>>> import numpy as np
>>> from numpy import linalg as LA
>>> np.set_printoptions(suppress=True, linewidth=200)
>>> mat = np.load("a.npy")
>>> print(mat)
[[ 1 -1 -1  1 -1  1  1 -1]
 [ 1 -1  1 -1  1 -1  1 -1]
 [ 1  1 -1 -1 -1 -1  1  1]
 [ 1  1 -1 -1  1  1 -1 -1]]
>>> other = np.array([[1, 0], [1, 0], [1, -2], [1, -2], [2, 2], [-2, 1], [1, 1], [0, 0]])
>>> print(LA.matrix_rank(np.vstack([mat, other.T])))
6
>>> print(other.T @ mat.T)
[[-3  5  1 -1]
 [ 0  2  2  6]]
>>> theta = np.radians(135)
>>> r_ = np.eye(8)
>>> r_[4, 4] = r_[7, 7] = np.cos(theta)
>>> r_[4, 7], r_[7, 4] = -np.sin(theta), np.sin(theta)
>>> print(r_.round(3))
[[ 1.     0.     0.     0.     0.     0.     0.     0.   ]
 [ 0.     1.     0.     0.     0.     0.     0.     0.   ]
 [ 0.     0.     1.     0.     0.     0.     0.     0.   ]
 [ 0.     0.     0.     1.     0.     0.     0.     0.   ]
 [ 0.     0.     0.     0.    -0.707  0.     0.    -0.707]
 [ 0.     0.     0.     0.     0.     1.     0.     0.   ]
 [ 0.     0.     0.     0.     0.     0.     1.     0.   ]
 [ 0.     0.     0.     0.     0.707  0.     0.    -0.707]]
>>> other = mat @ r_.T
>>> print(round(float(LA.det(r_)), 3), np.round(np.trace(r_), 3))
1.0 4.586
>>> print(np.round(np.abs(other - mat).max(axis=0), 3))
[0.    0.    0.    0.    2.414 0.    0.    2.414]
>>> print(other.round(3) + 0)
[[ 1.    -1.    -1.     1.     1.414  1.     1.     0.   ]
 [ 1.    -1.     1.    -1.     0.    -1.     1.     1.414]
 [ 1.     1.    -1.    -1.     0.    -1.     1.    -1.414]
 [ 1.     1.    -1.    -1.     0.     1.    -1.     1.414]]
>>> print(np.round(LA.svd(mat, compute_uv=False), 3), np.round(LA.svd(other, compute_uv=False), 3))
[2.828 2.828 2.828 2.828] [2.828 2.828 2.828 2.828]
>>> f, r1 = mat[1], mat[3]
>>> print(f @ r1)
0
>>> print(f @ f)
8
>>> p = (f @ r1) / (f @ f) * f
>>> print(round(float(LA.norm(f + r1) ** 2 + LA.norm(f - r1) ** 2), 3))
32.0
>>> print(np.outer(f, r1))
[[ 1  1 -1 -1  1  1 -1 -1]
 [-1 -1  1  1 -1 -1  1  1]
 [ 1  1 -1 -1  1  1 -1 -1]
 [-1 -1  1  1 -1 -1  1  1]
 [ 1  1 -1 -1  1  1 -1 -1]
 [-1 -1  1  1 -1 -1  1  1]
 [ 1  1 -1 -1  1  1 -1 -1]
 [-1 -1  1  1 -1 -1  1  1]]
>>> print(LA.matrix_rank(np.outer(f, r1)))
1
>>> W = np.array([[2, -2, -1, 1],
...     [-1, 2, 0, 0],
...     [-1, -1, 1, 1],
...     [0, -1, 2, 0],
...     [-1, 1, -2, -2],
...     [0, -2, -2, -2],
...     [-1, 1, 2, -1],
...     [2, 0, 0, 0]])
>>> beta = np.array([7, 5, 2, 8])
>>> H = np.maximum(mat @ W + beta, 0)
>>> print(LA.matrix_rank(H))
4
>>> W2 = np.array([[0, 0, 0], [0, 0, 0], [-1, -2, 1], [-2, 0, -1]])
>>> print((H @ W2).round(6).argmax(axis=1))
[2 1 2 1]
>>> print(W @ W2)
[[-1  2 -2]
 [ 0  0  0]
 [-3 -2  0]
 [-2 -4  2]
 [ 6  4  0]
 [ 6  4  0]
 [ 0 -4  3]
 [ 0  0  0]]
>>> def softmax(z):
...     e = np.exp(z - z.max(axis=-1, keepdims=True))
...     return e / e.sum(axis=-1, keepdims=True)
... 
>>> print(np.round(softmax(mat[0] + 2), 3))
[0.22 0.03 0.03 0.22 0.03 0.22 0.22 0.03]
>>> scores = mat @ mat.T / np.sqrt(8)
>>> print(np.round(softmax(scores + np.triu(np.full(scores.shape, -np.inf), 1)), 3))
[[1.    0.    0.    0.   ]
 [0.056 0.944 0.    0.   ]
 [0.053 0.053 0.894 0.   ]
 [0.05  0.05  0.05  0.849]]
>>> print(np.round(softmax(scores), 3))
[[0.849 0.05  0.05  0.05 ]
 [0.05  0.849 0.05  0.05 ]
 [0.05  0.05  0.849 0.05 ]
 [0.05  0.05  0.05  0.849]]
>>> print(softmax(scores).round(6).argmax(axis=1))
[0 1 2 3]
>>> X = np.abs(np.array([[-9, -5, -9, 4, 1, -9, 4, 2, 2, 4],
...     [-2, -1, -8, -9, 0, -6, 4, -5, -3, -3],
...     [-4, -8, -3, 5, 8, -2, 4, 6, 6, 1],
...     [3, -2, 1, -7, 4, -5, -4, 1, 1, -1],
...     [8, 2, -5, -8, -5, -6, -8, 0, 4, 0],
...     [1, 4, -6, -9, 9, 2, 1, -4, 9, 5],
...     [-1, -5, 3, 6, -3, 8, -2, 8, 9, 3],
...     [6, 1, -8, 6, 6, -2, 0, -8, 1, 5],
...     [-7, 5, -5, -8, 6, 4, -1, -9, 9, -9],
...     [8, 1, 8, -8, 1, 0, -1, -1, 9, 2]])) + np.eye(10)
>>> X = X / X.sum(axis=1, keepdims=True)
>>> print(X.round(3))
[[0.2   0.1   0.18  0.08  0.02  0.18  0.08  0.04  0.04  0.08 ]
 [0.048 0.048 0.19  0.214 0.    0.143 0.095 0.119 0.071 0.071]
 [0.083 0.167 0.083 0.104 0.167 0.042 0.083 0.125 0.125 0.021]
 [0.1   0.067 0.033 0.267 0.133 0.167 0.133 0.033 0.033 0.033]
 [0.17  0.043 0.106 0.17  0.128 0.128 0.17  0.    0.085 0.   ]
 [0.02  0.078 0.118 0.176 0.176 0.059 0.02  0.078 0.176 0.098]
 [0.02  0.102 0.061 0.122 0.061 0.163 0.061 0.163 0.184 0.061]
 [0.136 0.023 0.182 0.136 0.136 0.045 0.    0.205 0.023 0.114]
 [0.109 0.078 0.078 0.125 0.094 0.062 0.016 0.141 0.156 0.141]
 [0.2   0.025 0.2   0.2   0.025 0.    0.025 0.025 0.225 0.075]]
>>> # a transition matrix
>>> theta = np.radians(90)
>>> r_ = np.eye(10)
>>> r_[1, 1] = r_[2, 2] = np.cos(theta)
>>> r_[1, 2], r_[2, 1] = -np.sin(theta), np.sin(theta)
>>> print(r_.round(3) + 0)
[[ 1.  0.  0.  0.  0.  0.  0.  0.  0.  0.]
 [ 0.  0. -1.  0.  0.  0.  0.  0.  0.  0.]
 [ 0.  1.  0.  0.  0.  0.  0.  0.  0.  0.]
 [ 0.  0.  0.  1.  0.  0.  0.  0.  0.  0.]
 [ 0.  0.  0.  0.  1.  0.  0.  0.  0.  0.]
 [ 0.  0.  0.  0.  0.  1.  0.  0.  0.  0.]
 [ 0.  0.  0.  0.  0.  0.  1.  0.  0.  0.]
 [ 0.  0.  0.  0.  0.  0.  0.  1.  0.  0.]
 [ 0.  0.  0.  0.  0.  0.  0.  0.  1.  0.]
 [ 0.  0.  0.  0.  0.  0.  0.  0.  0.  1.]]
>>> other = X @ r_.T
>>> print(np.round(LA.det(r_), 3), np.trace(r_))
1.0 8.0
>>> print(np.allclose(X @ X.T, other @ other.T))
True
>>> print(other.round(3))
[[ 0.2   -0.18   0.1    0.08   0.02   0.18   0.08   0.04   0.04   0.08 ]
 [ 0.048 -0.19   0.048  0.214  0.     0.143  0.095  0.119  0.071  0.071]
 [ 0.083 -0.083  0.167  0.104  0.167  0.042  0.083  0.125  0.125  0.021]
 [ 0.1   -0.033  0.067  0.267  0.133  0.167  0.133  0.033  0.033  0.033]
 [ 0.17  -0.106  0.043  0.17   0.128  0.128  0.17   0.     0.085  0.   ]
 [ 0.02  -0.118  0.078  0.176  0.176  0.059  0.02   0.078  0.176  0.098]
 [ 0.02  -0.061  0.102  0.122  0.061  0.163  0.061  0.163  0.184  0.061]
 [ 0.136 -0.182  0.023  0.136  0.136  0.045  0.     0.205  0.023  0.114]
 [ 0.109 -0.078  0.078  0.125  0.094  0.062  0.016  0.141  0.156  0.141]
 [ 0.2   -0.2    0.025  0.2    0.025  0.     0.025  0.025  0.225  0.075]]
>>> print(np.abs(other - X).max(axis=0))
[0.    0.28  0.175 0.    0.    0.    0.    0.    0.    0.   ]
>>> f = np.array([4, 4, 4, 1, 3, 2, 2, 0, 1, 4])
>>> other = X + np.outer(f, np.eye(10)[3])
>>> print(LA.matrix_rank(other - X))
1
>>> print(np.round(LA.det(other) / LA.det(X), 3), round(1 + LA.solve(X, f)[3], 3))
0.341 0.341
>>> print(other.round(3))
[[0.2   0.1   0.18  4.08  0.02  0.18  0.08  0.04  0.04  0.08 ]
 [0.048 0.048 0.19  4.214 0.    0.143 0.095 0.119 0.071 0.071]
 [0.083 0.167 0.083 4.104 0.167 0.042 0.083 0.125 0.125 0.021]
 [0.1   0.067 0.033 1.267 0.133 0.167 0.133 0.033 0.033 0.033]
 [0.17  0.043 0.106 3.17  0.128 0.128 0.17  0.    0.085 0.   ]
 [0.02  0.078 0.118 2.176 0.176 0.059 0.02  0.078 0.176 0.098]
 [0.02  0.102 0.061 2.122 0.061 0.163 0.061 0.163 0.184 0.061]
 [0.136 0.023 0.182 0.136 0.136 0.045 0.    0.205 0.023 0.114]
 [0.109 0.078 0.078 1.125 0.094 0.062 0.016 0.141 0.156 0.141]
 [0.2   0.025 0.2   4.2   0.025 0.    0.025 0.025 0.225 0.075]]
>>> print(np.round(LA.matrix_power(X, 100), 3))
[[0.109 0.076 0.114 0.163 0.102 0.104 0.075 0.088 0.103 0.066]
 [0.109 0.076 0.114 0.163 0.102 0.104 0.075 0.088 0.103 0.066]
 [0.109 0.076 0.114 0.163 0.102 0.104 0.075 0.088 0.103 0.066]
 [0.109 0.076 0.114 0.163 0.102 0.104 0.075 0.088 0.103 0.066]
 [0.109 0.076 0.114 0.163 0.102 0.104 0.075 0.088 0.103 0.066]
 [0.109 0.076 0.114 0.163 0.102 0.104 0.075 0.088 0.103 0.066]
 [0.109 0.076 0.114 0.163 0.102 0.104 0.075 0.088 0.103 0.066]
 [0.109 0.076 0.114 0.163 0.102 0.104 0.075 0.088 0.103 0.066]
 [0.109 0.076 0.114 0.163 0.102 0.104 0.075 0.088 0.103 0.066]
 [0.109 0.076 0.114 0.163 0.102 0.104 0.075 0.088 0.103 0.066]]
>>> print(np.round(X.sum(axis=1), 3))
[1. 1. 1. 1. 1. 1. 1. 1. 1. 1.]
>>> p = np.eye(10)[9]
>>> for _ in range(6):
...     p = p @ X
...     print(p.round(3))
... 
[0.2   0.025 0.2   0.2   0.025 0.    0.025 0.025 0.225 0.075]
[0.126 0.091 0.105 0.149 0.095 0.104 0.073 0.085 0.101 0.07 ]
[0.11  0.076 0.118 0.162 0.098 0.105 0.073 0.087 0.103 0.068]
[0.108 0.077 0.114 0.163 0.102 0.104 0.074 0.088 0.104 0.066]
[0.109 0.076 0.114 0.163 0.102 0.104 0.074 0.088 0.103 0.066]
[0.109 0.076 0.114 0.163 0.102 0.104 0.074 0.088 0.103 0.066]
>>> F = np.load("out14.npy")
>>> print(F)
[[ 0 -3  1  0 -2]
 [ 0  0 -1  1  3]
 [ 0  0  0  2  2]
 [ 0  0  0  0 -3]
 [ 0  0  0  0  0]]
>>> Uu, sv, Vt = LA.svd(F)
>>> print(sv.round(3))
[5.554 2.877 1.525 0.738 0.   ]
>>> other = Uu[:, :4] @ np.diag(sv[:4]) @ Vt[:4]
>>> print(round(LA.norm(F - other) / LA.norm(F), 3))
0.0
>>> print(other.round(3) + 0)
[[ 0. -3.  1.  0. -2.]
 [ 0.  0. -1.  1.  3.]
 [ 0.  0.  0.  2.  2.]
 [ 0.  0.  0.  0. -3.]
 [ 0.  0.  0.  0.  0.]]
>>> theta = np.radians(15)
>>> r_ = np.eye(5)
>>> r_[0, 0] = r_[4, 4] = np.cos(theta)
>>> r_[0, 4], r_[4, 0] = -np.sin(theta), np.sin(theta)
>>> print(r_.round(3))
[[ 0.966  0.     0.     0.    -0.259]
 [ 0.     1.     0.     0.     0.   ]
 [ 0.     0.     1.     0.     0.   ]
 [ 0.     0.     0.     1.     0.   ]
 [ 0.259  0.     0.     0.     0.966]]
>>> other = F @ r_.T
>>> print(other.round(3))
[[ 0.518 -3.     1.     0.    -1.932]
 [-0.776  0.    -1.     1.     2.898]
 [-0.518  0.     0.     2.     1.932]
 [ 0.776  0.     0.     0.    -2.898]
 [ 0.     0.     0.     0.     0.   ]]
>>> print(np.allclose(F @ F.T, other @ other.T))
True
>>> print(np.round(np.abs(other - F).max(axis=0), 3))
[0.776 0.    0.    0.    0.102]
>>> print(np.round(LA.svd(F, compute_uv=False), 3), np.round(LA.svd(other, compute_uv=False), 3))
[5.554 2.877 1.525 0.738 0.   ] [5.554 2.877 1.525 0.738 0.   ]
>>> J = np.loadtxt("m.csv", delimiter=",")
>>> print(J)
[[  4.715   2.      7.715  -4.572  -0.286  -0.857  -5.429  -4.429]
 [ -9.006   2.     -6.006   0.002  -3.335   0.667   0.669   1.669]
 [ -4.695   2.     -1.695  -1.435  -2.377   0.188  -1.247  -0.247]
 [  5.831   2.      8.831  -4.944  -0.038  -0.981  -5.925  -4.925]
 [  6.46    2.      9.46   -5.153   0.102  -1.051  -6.204  -5.204]
 [  3.04    2.      6.04   -4.013  -0.658  -0.671  -4.685  -3.685]
 [ -6.23    2.     -3.23   -0.923  -2.718   0.359  -0.564   0.436]
 [ -3.841   2.     -0.841  -1.72   -2.187   0.093  -1.626  -0.626]
 [-12.527   2.     -9.527   1.176  -4.117   1.059   2.234   3.234]
 [  5.821   2.      8.821  -4.94   -0.04   -0.98   -5.92   -4.92 ]
 [-17.991   2.    -14.991   2.997  -5.331   1.666   4.663   5.663]
 [-19.837   2.    -16.837   3.612  -5.742   1.871   5.483   6.483]
 [ -5.131   2.     -2.131  -1.29   -2.474   0.237  -1.053  -0.053]
 [-15.939   2.    -12.939   2.313  -4.875   1.438   3.751   4.751]
 [ -8.507   2.     -5.507  -0.164  -3.224   0.612   0.448   1.448]
 [ -2.547   2.      0.453  -2.151  -1.899  -0.05   -2.201  -1.201]
 [-11.432   2.     -8.432   0.811  -3.874   0.937   1.748   2.748]
 [ -5.309   2.     -2.309  -1.23   -2.513   0.257  -0.974   0.026]]
>>> # looks like rank 6
>>> Uu, sv, Vt = LA.svd(J, full_matrices=False)
>>> print(Uu.shape, sv.shape, Vt.shape)
(18, 8) (8,) (8, 8)
>>> print(np.round(Vt @ Vt.T, 3) + 0)
[[1. 0. 0. 0. 0. 0. 0. 0.]
 [0. 1. 0. 0. 0. 0. 0. 0.]
 [0. 0. 1. 0. 0. 0. 0. 0.]
 [0. 0. 0. 1. 0. 0. 0. 0.]
 [0. 0. 0. 0. 1. 0. 0. 0.]
 [0. 0. 0. 0. 0. 1. 0. 0.]
 [0. 0. 0. 0. 0. 0. 1. 0.]
 [0. 0. 0. 0. 0. 0. 0. 1.]]
>>> print((sv > 1e-8).sum())
6
>>> print(np.abs(Uu[:, 0]).round(6).argmax())
11
>>> print(np.round(np.abs(Vt[0]), 3))
[0.686 0.056 0.602 0.144 0.19  0.067 0.211 0.239]
>>> print(round(np.sqrt((sv ** 2).sum()), 3), round(float(LA.norm(J)), 3))
62.064 62.064
>>> print(np.round(sv / sv[0], 3) + 0)
[1.    0.337 0.    0.    0.    0.    0.    0.   ]
